$ python -q
>>> import numpy as np
>>> from numpy import linalg as LA
>>> np.set_printoptions(precision=2, suppress=True, linewidth=200, floatmode="fixed")
>>> def rnd(a):
...     return np.round(a, 2) + 0
... 
>>> M = np.load("data.npy")
>>> print(M)
[[-1.30  0.70  0.20]
 [-0.30 -2.10 -0.30]
 [ 0.50  2.50 -6.50]
 [ 0.90  0.50 -1.80]
 [-0.40 -1.00  0.50]
 [ 1.30 -1.60  0.50]
 [ 0.40  0.30  0.90]
 [ 1.60  0.30  0.40]
 [-1.40  0.50  0.30]
 [ 0.70  1.00 -0.80]
 [-0.50  0.80  0.20]
 [-1.80  1.20 -0.90]
 [ 0.20 -1.50 -1.90]
 [-0.50 -0.30  1.20]
 [ 0.10 -0.20  1.20]
 [-0.60  0.00  0.50]
 [ 0.30  0.10  0.80]
 [ 0.50  0.20 -0.90]
 [ 0.00 -1.00  0.90]
 [-0.10  0.50 -0.80]
 [ 0.50  0.20 -0.30]
 [-1.50 -1.70 -1.80]
 [ 0.00 -1.40  0.50]
 [-0.80 -1.50 -0.60]
 [-0.70 -0.90 -0.50]]
>>> Xc = (M - M.mean(axis=0)) / M.std(axis=0)
>>> print(rnd(Xc.std(axis=0)))
[1.00 1.00 1.00]
>>> beta = LA.lstsq(np.delete(Xc, 0, axis=1), Xc[:, 0])[0]
>>> print(rnd(1 - np.var(Xc[:, 0] - np.delete(Xc, 0, axis=1) @ beta)))
0.01
>>> print(rnd(beta))
[ 0.06 -0.04]
>>> Xc = M - M.mean(axis=0)
>>> left, sig, Vt = LA.svd(Xc, full_matrices=False)
>>> print(rnd(np.abs(Vt[-1])))
[0.99 0.15 0.01]
>>> print(np.abs(Vt[0]).argmax())
2
>>> print(rnd(sig))
[8.14 4.75 4.17]
>>> print(LA.matrix_rank(Xc))
3
>>> print(np.searchsorted(np.cumsum(sig ** 2) / (sig ** 2).sum(), 0.9) + 1)
3
>>> data = np.tril(np.array([[1, 1, 0, 2, 2, 2],
...     [-1, 0, 1, 0, 0, -1],
...     [-1, 1, 1, 2, -1, 2],
...     [-1, 1, -2, 2, -2, 1],
...     [1, 0, -1, 1, 2, -2],
...     [-1, 0, -1, 1, 1, -2]]), -1) + np.eye(6, dtype=int)
>>> print(data)
[[ 1  0  0  0  0  0]
 [-1  1  0  0  0  0]
 [-1  1  1  0  0  0]
 [-1  1 -2  1  0  0]
 [ 1  0 -1  1  1  0]
 [-1  0 -1  1  1  1]]
>>> B = LA.invert(data)
Traceback (most recent call last):
  File "<python-input-20>", line 1, in <module>
    B = LA.invert(data)
        ^^^^^^^^^
AttributeError: module 'numpy.linalg' has no attribute 'invert'
>>> B = LA.inv(data)
>>> print(rnd(LA.det(data) * LA.det(B)))
1.0
>>> print(data @ B)
[[1.00 0.00 0.00 0.00 0.00 0.00]
 [0.00 1.00 0.00 0.00 0.00 0.00]
 [0.00 0.00 1.00 0.00 0.00 0.00]
 [0.00 0.00 0.00 1.00 0.00 0.00]
 [0.00 0.00 0.00 0.00 1.00 0.00]
 [0.00 0.00 0.00 0.00 0.00 1.00]]
>>> print(rnd(LA.inv(B)))
[[ 1.00  0.00  0.00  0.00  0.00  0.00]
 [-1.00  1.00  0.00  0.00  0.00  0.00]
 [-1.00  1.00  1.00  0.00  0.00  0.00]
 [-1.00  1.00 -2.00  1.00  0.00  0.00]
 [ 1.00  0.00 -1.00  1.00  1.00  0.00]
 [-1.00  0.00 -1.00  1.00  1.00  1.00]]
>>> print(rnd(LA.det(data) * B))
[[ 1.00  0.00  0.00  0.00  0.00  0.00]
 [ 1.00  1.00  0.00  0.00  0.00  0.00]
 [ 0.00 -1.00  1.00  0.00  0.00  0.00]
 [ 0.00 -3.00  2.00  1.00  0.00  0.00]
 [-1.00  2.00 -1.00 -1.00  1.00  0.00]
 [ 2.00  0.00  0.00  0.00 -1.00  1.00]]
>>> f = np.array([-2, -2, -2])
>>> print(np.cross(data[3, :3], data[4, :3]))
[-1 -3 -1]
>>> print(np.correlate(data[3], data[4], "full"))
[ 0 -1  0  0 -2  2  0 -2  1  0  0]
>>> print(np.array([np.convolve(row, f, "same") for row in data]))
[[-2 -2  0  0  0  0]
 [ 0  0 -2  0  0  0]
 [ 0 -2 -4 -2  0  0]
 [ 0  4  0  2 -2  0]
 [-2  0  0 -2 -4 -2]
 [ 2  4  0 -2 -6 -4]]
>>> q, R = LA.qr(data)
>>> print(rnd(q @ R))
[[ 1.00  0.00  0.00  0.00  0.00  0.00]
 [-1.00  1.00  0.00  0.00  0.00  0.00]
 [-1.00  1.00  1.00  0.00  0.00  0.00]
 [-1.00  1.00 -2.00  1.00  0.00  0.00]
 [ 1.00  0.00 -1.00  1.00  1.00  0.00]
 [-1.00  0.00 -1.00  1.00  1.00  1.00]]
>>> print(q.shape, R.shape)
(6, 6) (6, 6)
>>> print(rnd(np.abs(np.diag(R))))
[2.45 1.22 2.58 0.81 0.39 0.41]
>>> print(np.trace(q @ q.T))
6.0
